>>> import numpy as np
>>> import numpy.linalg as la
>>> np.set_printoptions(precision=1, suppress=True, linewidth=140, floatmode="fixed")
>>> mat = np.load("layer2.npy")
>>> print(mat)
[[-2.0 -0.2]
 [-0.2 -1.0]]
>>> vals, vecs = la.eigh(mat)
>>> print(np.round(vecs.T @ vecs, 1) + 0)
[[1.0 0.0]
 [0.0 1.0]]
>>> print(vecs @ np.diag(vals) @ vecs.T)
[[-2.0 -0.2]
 [-0.2 -1.0]]
>>> print(la.eigvalsh(mat @ mat))
[0.9 4.2]
>>> print(la.eigvalsh(mat + 5 * np.eye(2)))
[3.0 4.0]
>>> print(np.abs(vecs[:, -1]).round(6).argmax())
1
>>> print(np.abs(vecs[:, -1]))
[0.2 1.0]
>>> feats = np.array([[0, 3, 2],
...     [3, 2, 0],
...     [2, 3, 1],
...     [0, 0, 0],
...     [2, 3, 1],
...     [0, 3, 2],
...     [0, 0, 0],
...     [0, 0, 0],
...     [3, 2, 0],
...     [0, 0, 0],
...     [0, 0, 0],
...     [2, 3, 1]])
>>> B = np.c_[feats[:, :1] @ np.array([[1]]), np.array([-4, 7, 0, 8, 5, 3, -3, -5, -6, -9, -8, -5])]
>>> print(B)
[[ 0 -4]
 [ 3  7]
 [ 2  0]
 [ 0  8]
 [ 2  5]
 [ 0  3]
 [ 0 -3]
 [ 0 -5]
 [ 3 -6]
 [ 0 -9]
 [ 0 -8]
 [ 2 -5]]
>>> print(np.round(la.norm(la.qr(feats)[0].T @ B, axis=0) ** 2 / ((B ** 2).sum(axis=0) + 1e-12), 1) + 0)
[1.0 0.0]
>>> print(np.round(la.norm(B - feats @ la.lstsq(feats, B)[0], axis=0), 1) + 0)
[ 0.0 20.0]
>>> left, sv, Vh = la.svd(feats)
>>> print(sv)
[8.9 3.8 0.1]
>>> print(np.argmax(sv[:-1] / (sv[1:] + 1e-6)) + 1)
2
>>> B = left[:, :2] @ np.diag(sv[:2]) @ Vh[:2]
>>> print(la.matrix_rank(feats, rtol=0.05))
2
>>> print(round(float(la.norm(feats - B, 2)), 1), round(float(sv[2]), 1))
0.1 0.1
>>> print(np.round(la.norm(feats - B) / la.norm(feats), 1))
0.0
>>> print(B.round(1) + 0)
[[0.0 3.0 2.0]
 [3.0 2.0 0.0]
 [2.0 3.0 1.0]
 [0.0 0.0 0.0]
 [2.0 3.0 1.0]
 [0.0 3.0 2.0]
 [0.0 0.0 0.0]
 [0.0 0.0 0.0]
 [3.0 2.0 0.0]
 [0.0 0.0 0.0]
 [0.0 0.0 0.0]
 [2.0 3.0 1.0]]
>>> Q, R = la.qr(feats)
>>> print(np.trace(Q @ Q.T))
3.0
>>> print(np.round(Q.T @ Q, 1) + 0)
[[1.0 0.0 0.0]
 [0.0 1.0 0.0]
 [0.0 0.0 1.0]]
>>> print(round(abs(R[0, 0]), 1), round(float(la.norm(feats[:, 0])), 1))
5.5 5.5
>>> z = feats[:, 1] > np.median(feats[:, 1])
>>> r0 = feats[z].mean(axis=0) - feats[~z].mean(axis=0)
>>> print(r0)
[0.3 2.4 1.4]
>>> print(z.astype(int))
[1 0 1 0 1 1 0 0 0 0 0 1]
>>> print(np.round((((feats - feats.mean(axis=0)) @ r0 > 0) == z).mean(), 1))
0.8
>>> print(np.argsort(-np.abs(r0).round(6), kind="stable"))
[1 2 0]
>>> print(((feats - feats.mean(axis=0)) @ r0 > 0).astype(int))
[1 1 1 0 1 1 0 0 1 0 0 1]
>>> B = np.array([[1, 1, 1, 0, 2, 2],
...     [3, 1, 3, 1, 2, 3],
...     [0, 0, 2, 0, 2, 3],
...     [1, 0, 3, 0, 0, 2],
...     [0, 3, 0, 0, 2, 2],
...     [0, 2, 0, 3, 0, 2]])
>>> W0 = B - B.T
>>> print(W0)
[[ 0 -2  1 -1  2  2]
 [ 2  0  3  1 -1  1]
 [-1 -3  0 -3  2  3]
 [ 1 -1  3  0  0 -1]
 [-2  1 -2  0  0  2]
 [-2 -1 -3  1 -2  0]]
>>> x0 = np.array([1, 9, 3, 5, 2, 7])
>>> print(W0 @ x0)
[ -2  21 -18  -6  15 -19]
>>> print(np.einsum("ij,j->i", W0, x0))
[ -2  21 -18  -6  15 -19]
>>> print(la.norm(W0 @ x0) <= la.norm(W0, 2) * la.norm(x0) + 1e-9)
True
>>> print(np.unravel_index(np.abs(W0).argmax(), W0.shape))
(np.int64(1), np.int64(2))
>>> print(round(la.norm(W0), 1))
10.3
>>> print(W0.shape)
(6, 6)
>>> W0[6]
Traceback (most recent call last):
  File "<python-input-46>", line 1, in <module>
    W0[6]
    ~~^^^
IndexError: index 6 is out of bounds for axis 0 with size 6
>>> print(np.count_nonzero(W0))
28
>>> print(np.diff(W0, axis=0))
[[ 2  2  2  2 -3 -1]
 [-3 -3 -3 -4  3  2]
 [ 2  2  3  3 -2 -4]
 [-3  2 -5  0  0  3]
 [ 0 -2 -1  1 -2 -2]]
>>> print(W0.sum(axis=0))
[-2 -6  2 -2  1  7]
>>> x0 = np.array([1, -1, 2, -1, -2, -2])
>>> rhs = W0 @ x0
>>> print(rhs)
[ -3   7  -5  10 -11  -4]
>>> print(la.solve(W0, rhs))
[ 1.0 -1.0  2.0 -1.0 -2.0 -2.0]
>>> print(np.round(la.solve(W0.T, W0[4]), 1) + 0)
[0.0 0.0 0.0 0.0 1.0 0.0]
>>> r0 = np.array([9, 6, 1, 2, 4, 1])
>>> B = W0 + np.outer(r0, np.eye(6)[2])
>>> print(round(la.det(B) / la.det(W0), 1), round(float(1 + la.solve(W0, r0)[2]), 1))
2.6 2.6
>>> print(la.matrix_rank(B - W0))
1
>>> print(B)
[[ 0.0 -2.0 10.0 -1.0  2.0  2.0]
 [ 2.0  0.0  9.0  1.0 -1.0  1.0]
 [-1.0 -3.0  1.0 -3.0  2.0  3.0]
 [ 1.0 -1.0  5.0  0.0  0.0 -1.0]
 [-2.0  1.0  2.0  0.0  0.0  2.0]
 [-2.0 -1.0 -2.0  1.0 -2.0  0.0]]
>>> print(la.matrix_rank(la.inv(B) - la.inv(W0), tol=1e-8))
1
>>> F = np.vander(np.arange(3) - 1, 4, increasing=True)
>>> print(F)
[[ 1 -1  1 -1]
 [ 1  0  0  0]
 [ 1  1  1  1]]
>>> left, sv, Vh = la.svd(F, full_matrices=False)
>>> print(sv / sv[0])
[1.0 0.9 0.3]
>>> print(np.round(left.T @ left, 1) + 0)
[[1.0 0.0 0.0]
 [0.0 1.0 0.0]
 [0.0 0.0 1.0]]
>>> print(np.cumsum(sv ** 2) / np.sum(sv ** 2))
[0.5 1.0 1.0]
>>> print((sv > 1e-8).sum())
3
>>> print(np.round(Vh @ Vh.T, 1) + 0)
[[1.0 0.0 0.0]
 [0.0 1.0 0.0]
 [0.0 0.0 1.0]]
>>> print(sv)
[2.1 2.0 0.7]
>>> print(np.sqrt((sv ** 2).sum()), np.round(la.norm(F), 1))
3.0 3.0
>>> B = np.array([[0, 2], [0, 3], [2, 1], [3, 0]])
>>> print(F @ B)
[[-1  0]
 [ 0  2]
 [ 5  6]]
>>> print(np.einsum("ik,kj->ij", F, B))
[[-1  0]
 [ 0  2]
 [ 5  6]]
>>> print(np.einsum("ij,ij->i", F, F))
[4 1 4]
>>> print(la.matrix_rank(np.vstack([F, B.T])))
4
>>> print(la.matrix_rank(F @ B))
2
>>> print(np.einsum("ik,kj->ji", F, B))
[[-1  0  5]
 [ 0  2  6]]
>>> r0, r1 = F[0], F[2]
>>> print(r0 @ r0)
4
>>> p = (r0 @ r1) / (r0 @ r0) * r0
>>> print(np.round(la.norm(r0 + r1) ** 2 + la.norm(r0 - r1) ** 2, 1))
16.0
>>> print(la.matrix_rank(np.outer(r0, r1)))
1
